% python3 -q
>>> import numpy as np
>>> from numpy import linalg as LA
>>> np.set_printoptions(precision=1, suppress=True, linewidth=140, sign=" ")
>>> M = 0.2 ** np.abs(np.subtract.outer(np.arange(3), np.arange(3)))
>>> M.round(1) + 0
array([[ 1. ,  0.2,  0. ],
       [ 0.2,  1. ,  0.2],
       [ 0. ,  0.2,  1. ]])
>>> round(np.abs(LA.eigvals(M)).max(), 1)
np.float64(1.3)
>>> (M - M.T) / 2
array([[ 0.,  0.,  0.],
       [ 0.,  0.,  0.],
       [ 0.,  0.,  0.]])
>>> M @ M
array([[ 1. ,  0.4,  0.1],
       [ 0.4,  1.1,  0.4],
       [ 0.1,  0.4,  1. ]])
>>> np.allclose(M @ M.T, M.T @ M)
True
>>> np.sort(np.abs(LA.eigvals(M)))
array([ 0.7,  1. ,  1.3])
>>> w, vecs = LA.eig(M)
>>> np.round(M @ vecs[:, 0] - w[0] * vecs[:, 0], 1) + 0
array([ 0.,  0.,  0.])
>>> np.round(np.prod(w), 1)
np.float64(0.9)
>>> np.sort(LA.eigvals(M.T))
array([ 0.7,  1. ,  1.3])
>>> q, Rm = LA.qr(M)
>>> np.round(q.T @ q, 1) + 0
array([[ 1.,  0.,  0.],
       [ 0.,  1.,  0.],
       [ 0.,  0.,  1.]])
>>> round(float(np.trace(q @ q.T)), 1)
3.0
>>> Rm
array([[-1. , -0.4, -0.1],
       [ 0. , -1. , -0.4],
       [ 0. ,  0. ,  0.9]])
>>> m1 = np.loadtxt("m.csv", delimiter=",")
>>> m1
array([[-0.7,  0. ,  0.7],
       [ 0. ,  1. ,  0. ],
       [-0.7,  0. , -0.7]])
>>> (LA.matrix_power((m1 != 0) + (m1.T != 0) + np.eye(3), 3) > 0).astype(int)
array([[ 1,  0,  1],
       [ 0,  1,  0],
       [ 1,  0,  1]])
>>> LA.norm(m1, axis=0)
array([ 1.,  1.,  1.])
>>> m1[:, 1] @ m1[:, 2]
np.float64(0.0)
>>> round(LA.det(m1[::-1]), 1)
np.float64(-1.0)
>>> np.round(np.einsum("ii->", m1), 1)
np.float64(-0.4)
>>> np.kron(np.eye(2, dtype=int), m1)
array([[-0.7,  0. ,  0.7, -0. ,  0. ,  0. ],
       [ 0. ,  1. ,  0. ,  0. ,  0. ,  0. ],
       [-0.7,  0. , -0.7, -0. ,  0. , -0. ],
       [-0. ,  0. ,  0. , -0.7,  0. ,  0.7],
       [ 0. ,  0. ,  0. ,  0. ,  1. ,  0. ],
       [-0. ,  0. , -0. , -0.7,  0. , -0.7]])
>>> x = np.array([-2, 6, -7])
>>> (m1 @ x).argmax()
np.int64(2)
>>> np.einsum("ij,j->i", m1, x)
array([-3.5,  6. ,  6.4])
>>> m1 @ (2 * x)
array([-7.1, 12. , 12.7])
>>> m1 * x
array([[ 1.4,  0. , -4.9],
       [-0. ,  6. , -0. ],
       [ 1.4,  0. ,  4.9]])
>>> np.round(m1 @ np.ones(3), 1) + 0
array([ 0. ,  1. , -1.4])
>>> m1 @ x
array([-3.5,  6. ,  6.4])
>>> LA.norm(m1 @ x) <= LA.norm(m1, 2) * LA.norm(x) + 1e-9
np.True_
>>> (m1 * x).sum(axis=1)
array([-3.5,  6. ,  6.4])
>>> J = np.load("mat.npy")
>>> J
array([[ 0,  1,  1],
       [ 1,  0,  0],
       [ 1,  0,  0]])
>>> round(float(LA.eigvalsh(J).min()), 1)
-1.4
>>> np.argsort(-LA.norm(J, axis=0).round(6), kind="stable")[:3]
array([ 0,  1,  2])
>>> LA.cond(J) > 100
np.True_
>>> rng = np.random.default_rng(163706)
>>> Y = J + rng.integers(-2, 3, (3, 2)) @ rng.integers(-2, 3, (2, 3))
>>> Y
array([[-2, -4,  1],
       [ 0,  0,  5],
       [-1, -3,  4]])
>>> np.abs(Y - J).sum(axis=1)
array([ 7,  6,  9])
>>> Y - J
array([[-2, -5,  0],
       [-1,  0,  5],
       [-2, -3,  4]])
>>> LA.matrix_rank(Y - J, tol=1e-8)
np.int64(2)
>>> np.round(LA.svd(Y - J, compute_uv=False), 1) + 0
array([ 7.6,  5.1,  0. ])
>>> left, sig, VT = LA.svd(J)
>>> vecs = VT[:(sig > 1e-8).sum()]
>>> x = J[1] + -2 * J[2] + rng.integers(2) * np.eye(3)[2]
>>> x
array([-1.,  0.,  1.])
>>> vecs.T @ vecs
array([[ 1. ,  0. ,  0. ],
       [ 0. ,  0.5,  0.5],
       [ 0. ,  0.5,  0.5]])
>>> np.round(LA.det(2 * J), 1), round(float(LA.det(J)), 1)
(np.float64(0.0), 0.0)
>>> round(LA.eigvals(J).sum().real, 1)
np.float64(0.0)
>>> np.kron(np.eye(2, dtype=int), J)
array([[ 0,  1,  1,  0,  0,  0],
       [ 1,  0,  0,  0,  0,  0],
       [ 1,  0,  0,  0,  0,  0],
       [ 0,  0,  0,  0,  1,  1],
       [ 0,  0,  0,  1,  0,  0],
       [ 0,  0,  0,  1,  0,  0]])
>>> round(float(LA.det(J[::-1])), 1)
0.0
>>> np.einsum("ij,ji->", J, J)
np.int64(4)
>>> round(LA.det(J.T), 1)
np.float64(0.0)
>>> LA.eigvals(J)
array([ 1.4, -1.4,  0. ])
>>> data = np.array([[4, 4, 4, 4, 4, 4],
...     [4, 8, 8, 8, 8, 8],
...     [4, 8, 12, 12, 12, 12],
...     [4, 8, 12, 16, 16, 16],
...     [4, 8, 12, 16, 20, 20],
...     [4, 8, 12, 16, 20, 24]])
>>> w, vecs = LA.eigh(data)
>>> x = np.array([2, 4, 5, 3, 9, 1])
>>> LA.eigvalsh(data[1:, 1:])
array([  1.1,   1.5,   2.6,   7.2,  67.7])
>>> x @ data @ x
np.int64(6616)
>>> lab = rng.permutation(6)
>>> lab
array([ 3,  4,  1,  2,  5,  0])
>>> Y = data[lab][:, lab]
>>> np.round(LA.det(Y), 1), round(float(LA.det(data[lab])), 1)
(np.float64(4096.0), -4096.0)
>>> Y
array([[ 16,  16,   8,  12,  16,   4],
       [ 16,  20,   8,  12,  20,   4],
       [  8,   8,   8,   8,   8,   4],
       [ 12,  12,   8,  12,  12,   4],
       [ 16,  20,   8,  12,  24,   4],
       [  4,   4,   4,   4,   4,   4]])
>>> x = np.ones(6)
>>> for _ in range(3):
...     x = data @ x
...     x /= LA.norm(x)
...     print(round(x @ data @ x, 1))
... 
68.7
68.8
68.8
>>> x
array([ 0.1,  0.3,  0.4,  0.5,  0.5,  0.6])
>>> X = np.array([[0, 0, 0, 1], [1, 0, 0, 0], [0, 1, 0, 0], [0, 0, 1, 0]])
>>> x = np.array([0, -1, 0, 0])
>>> np.sort(np.abs(np.degrees(np.angle(LA.eigvals(X)))))
array([   0.,   90.,   90.,  180.])
>>> [p for p in range(1, 25) if np.allclose(LA.matrix_power(X, p), np.eye(4))]
[4, 8, 12, 16, 20, 24]
>>> np.abs(LA.eigvals(X))
array([ 1.,  1.,  1.,  1.])
>>> LA.inv(X)
array([[ 0.,  1.,  0.,  0.],
       [ 0.,  0.,  1.,  0.],
       [ 0.,  0.,  0.,  1.],
       [ 1.,  0.,  0.,  0.]])
>>> X.T @ (X @ x)
array([ 0, -1,  0,  0])
>>> np.fft.fft(X[0])
array([ 1.+0.j,  0.+1.j, -1.+0.j,  0.-1.j])
>>> X @ (-1.0) ** np.arange(4)
array([-1.,  1., -1.,  1.])
>>> X @ np.ones(4)
array([ 1.,  1.,  1.,  1.])
>>> round(float(LA.det(X[::-1])), 1)
-1.0
>>> def softmax(z):
...     e = np.exp(z - z.max(axis=-1, keepdims=True))
...     return e / e.sum(axis=-1, keepdims=True)
... 
>>> softmax(X).sum(axis=1)
array([ 1.,  1.,  1.,  1.])
>>> att = X @ X.T / np.sqrt(4)
>>> softmax(att + np.triu(np.full(att.shape, -np.inf), 1))
array([[ 1. ,  0. ,  0. ,  0. ],
       [ 0.4,  0.6,  0. ,  0. ],
       [ 0.3,  0.3,  0.5,  0. ],
       [ 0.2,  0.2,  0.2,  0.4]])
>>> sig = 20 * 0.5 ** np.arange(3)
>>> E = rng.normal(size=(26, 3)) * rng.permutation(sig)
>>> E
array([[ 11.2,  -4.4,  14.6],
       [ 14.8,   7.2, -32.7],
       [  0.5,   0.8,  22.1],
       [ 15.8,  -7.7,   8.8],
       [ -2.8,   3.3,  37.3],
       [ -6.4,  -0.4,   9.1],
       [ -6.4,  -4.6, -21. ],
       [ 13.8,  -4.1,  47.2],
       [  0.5,  -7.8,   3.5],
       [  2.9,   3.8,  35.8],
       [ -8.7,   4.6,  11.7],
       [-17.8,   2.3,   3.3],
       [  4. ,   0.4, -30.4],
       [  9.9,   1.7,  13.8],
       [  5.8,  -7.1,   1.2],
       [  6.9,  11.5,  15.9],
       [  8.6,   3.8,  14. ],
       [ -5.9,  -2.4,  -1.5],
       [  0.8,   2.1, -25.5],
       [-12.6,  10.4,  10.7],
       [ -2.7,   2.2,  38.7],
       [  8.6,  -1.2,   2.2],
       [ -3. , -10. ,  25.1],
       [ 10.4,  -2.8,  -2.7],
       [ -1.2,   4.5, -15.3],
       [  6.1,   0.6, -34.8]])
>>> f = np.array([1, 3, 5, 3, 2, 4])
>>> Y = data + np.outer(f, np.eye(6)[5])
>>> LA.matrix_rank(LA.inv(Y) - LA.inv(data), tol=1e-8)
np.int64(1)
>>> LA.matrix_rank(Y - data)
np.int64(1)
>>> cen = E - E.mean(axis=0)
>>> left, sig, VT = LA.svd(cen, full_matrices=False)
>>> np.round(cen.mean(axis=0), 1) + 0
array([ 0.,  0.,  0.])
>>> round(float((sig ** 2).sum() ** 2 / (sig ** 4).sum()), 1)
1.4
>>> np.searchsorted(np.cumsum(sig ** 2) / (sig ** 2).sum(), 0.9) + 1
np.int64(2)
>>> np.abs(left[:, 0]).argmax()
np.int64(7)
>>> mat = np.load("w.npy")
>>> mat
array([[ 1.9,  5.1,  6.7,  7.4],
       [ 2.5,  5.2,  6.8,  7.4],
       [ 2.1,  4.3,  7.1,  6.9],
       [ 1.5,  5.2,  6.9,  6.9],
       [ 2. ,  4.7,  7. ,  7. ],
       [ 2. ,  3.3,  4.3,  9.2],
       [ 2. ,  3.3,  3.6,  9. ],
       [ 1.6,  2.8,  3.7,  8.9],
       [ 1.8,  3.1,  4. ,  9.2],
       [ 2.4,  3.5,  3.9,  8.9],
       [ 5. ,  6.4,  0.8,  7.3],
       [ 4.7,  6.7,  0.9,  6.7],
       [ 5.3,  7.4,  1. ,  6.4],
       [ 5. ,  6.8,  0.9,  6.8],
       [ 4.5,  7.2,  1.1,  6.9]])
>>> x = np.array([2, 2, -2, 1])
>>> y = mat @ x
>>> np.round(LA.pinv(mat) @ mat, 1) + 0
array([[ 1.,  0.,  0.,  0.],
       [ 0.,  1.,  0.,  0.],
       [ 0.,  0.,  1.,  0.],
       [ 0.,  0.,  0.,  1.]])
>>> y
array([  8. ,   9.2,   5.5,   6.5,   6.4,  11.2,  12.4,  10.3,  11. ,  12.9,  28.5,  27.7,  29.8,  28.6,  28.1])
>>> LA.lstsq(mat, y)[0]
array([ 2.,  2., -2.,  1.])
>>> y = y + 0.1 * rng.normal(size=15)
>>> y
array([  8. ,   9.1,   5.7,   6.6,   6.1,  11.3,  12.4,  10.2,  11. ,  12.9,  28.4,  27.6,  29.7,  28.7,  28.1])
>>> beta, *_ = LA.lstsq(mat, y)
>>> beta
array([ 1.9,  2. , -2. ,  1. ])
>>> round(LA.norm(y - mat @ beta), 1)
np.float64(0.4)
>>> np.round(mat.T @ (y - mat @ beta), 1) + 0
array([ 0.,  0.,  0.,  0.])
>>> beta.round()
array([ 2.,  2., -2.,  1.])
>>> cen = (mat - mat.mean(axis=0)) / mat.std(axis=0)
>>> cen.std(axis=0)
array([ 1.,  1.,  1.,  1.])
>>> beta = LA.lstsq(np.delete(cen, 3, axis=1), cen[:, 3])[0]
>>> beta
array([-0.3, -0.9, -0.6])
>>> np.abs(beta).argmax()
np.int64(1)
>>> F = np.loadtxt("arr.csv", delimiter=",")
>>> F.round(1) + 0
array([[ 0. ,  0. , -0.1, -0.1],
       [-0.8, -0.5, -0.3,  0.4],
       [ 2.4,  1.3,  1. , -1.2],
       [ 0.7,  0.5,  0.3, -0.6],
       [-0.8, -0.5, -0.4,  0.4],
       [-0.8, -0.4, -0.4,  0.4],
       [ 2.4,  1.4,  0.8, -1.2],
       [ 0.1,  0. ,  0.1, -0.1],
       [ 1.4,  1.1,  0.5, -0.8],
       [-0.7, -0.6, -0.4,  0.3],
       [-0.9, -0.6, -0.3,  0.5],
       [-2.3, -1.6, -1.1,  1.2],
       [ 1.5,  1. ,  0.6, -0.8],
       [-1.6, -1. , -0.6,  0.6],
       [-2.4, -1.5, -0.7,  1.2],
       [-1.6, -1.1, -0.6,  0.7],
       [ 2.3,  1.5,  0.8, -1.1],
       [ 2.4,  1.5,  0.9, -1.2],
       [-0.2,  0. , -0.1, -0.1],
       [-0.8, -0.6, -0.4,  0.5]])
>>> G = np.cov(F, rowvar=False)
>>> F.std(axis=0)
array([ 1.5,  1. ,  0.6,  0.8])
>>> np.corrcoef(F.T)
array([[ 1.,  1.,  1., -1.],
       [ 1.,  1.,  1., -1.],
       [ 1.,  1.,  1., -1.],
       [-1., -1., -1.,  1.]])
>>> G.shape
(4, 4)
>>> round(np.corrcoef(F[:, 2], F[:, 1])[0, 1], 1)
np.float64(1.0)
>>> left, sig, VT = LA.svd(F)
>>> np.argmax(sig[:-1] / (sig[1:] + 1e-6)) + 1
np.int64(1)
>>> Y = left[:, :1] @ np.diag(sig[:1]) @ VT[:1]
>>> LA.matrix_rank(F, rtol=0.05)
np.int64(1)
>>> LA.matrix_rank(Y)
np.int64(1)
>>> round(float(LA.norm(F - Y, 2)), 1), np.round(sig[1], 1)
(0.4, np.float64(0.4))
>>> round(float(np.abs(F - Y).max()), 1)
0.2
>>> lab = F[:, 1] > np.median(F[:, 1])
>>> f = F[lab].mean(axis=0) - F[~lab].mean(axis=0)
>>> ((F - F.mean(axis=0)) @ f > 0).astype(int)
array([ 0,  0,  1,  1,  0,  0,  1,  1,  1,  0,  0,  0,  1,  0,  0,  0,  1,  1,  0,  0])
>>> lab.astype(int)
array([ 1,  0,  1,  1,  0,  0,  1,  1,  1,  0,  0,  0,  1,  0,  0,  0,  1,  1,  1,  0])
